% python3 -q
>>> import numpy as np
>>> import numpy.linalg as la
>>> np.set_printoptions(suppress=True, linewidth=200)
>>> def rnd(a):
...     return np.round(a, 2) + 0
... 
>>> M2 = np.array([[2, 1], [0, 2]])
>>> F = np.tile(M2, (2, 2))
>>> F
array([[2, 1, 2, 1],
       [0, 2, 0, 2],
       [2, 1, 2, 1],
       [0, 2, 0, 2]])
>>> np.unique(F.round(6), axis=0).shape
(2, 4)
>>> np.allclose(F[:-1].T @ la.lstsq(F[:-1].T, F[-1])[0], F[-1])
True
>>> rnd(np.trace(la.pinv(F) @ F))
np.float64(2.0)
>>> np.abs(np.diag(la.qr(F)[1])) > 1e-9
array([ True,  True, False, False])
>>> f = np.array([7, -7])
>>> np.array([np.convolve(row, f, "same") for row in F])
array([[ 14,  -7,   7,  -7],
       [  0,  14, -14,  14],
       [ 14,  -7,   7,  -7],
       [  0,  14, -14,  14]])
>>> np.correlate(F[3], F[0], "full")
array([0, 2, 4, 4, 8, 2, 4])
>>> np.cross(F[3, :3], F[0, :3])
array([ 4,  0, -4])
>>> np.polyval(f, F[3])
array([-7,  7, -7,  7])
>>> M2 = F / np.sqrt((F ** 2).mean(axis=1, keepdims=True))
>>> la.matrix_rank(F - F.mean(axis=1, keepdims=True))
np.int64(1)
>>> W0 = np.loadtxt("a.csv", delimiter=",")
>>> W0
array([[-39.39,  21.72,  19.2 , -40.02, -37.86],
       [-38.78,  19.03,  19.95, -40.01, -40.76],
       [-39.16,  20.63,  19.43, -41.26, -40.3 ],
       [-40.99,  21.52,  20.82, -40.25, -39.66],
       [-40.92,  19.49,  19.41, -38.56, -39.15],
       [-40.73,  20.31,  20.61, -40.13, -40.42],
       [-41.67,  19.79,  19.09, -38.9 , -41.74],
       [-40.06,  19.8 ,  19.23, -39.78, -38.82],
       [-41.95,  20.84,  18.93, -39.27, -39.63],
       [-37.99,  20.9 ,  20.14, -40.8 , -39.18],
       [-38.71,  19.91,  17.9 , -41.18, -39.8 ],
       [-41.24,  22.16,  18.88, -42.02, -41.06],
       [-40.28,  19.16,  21.39, -40.54, -40.03],
       [-39.58,  18.97,  21.86, -38.45, -40.51]])
>>> rnd(la.norm(W0, 2) / la.norm(W0))
np.float64(1.0)
>>> la.cond(W0) > 100
np.True_
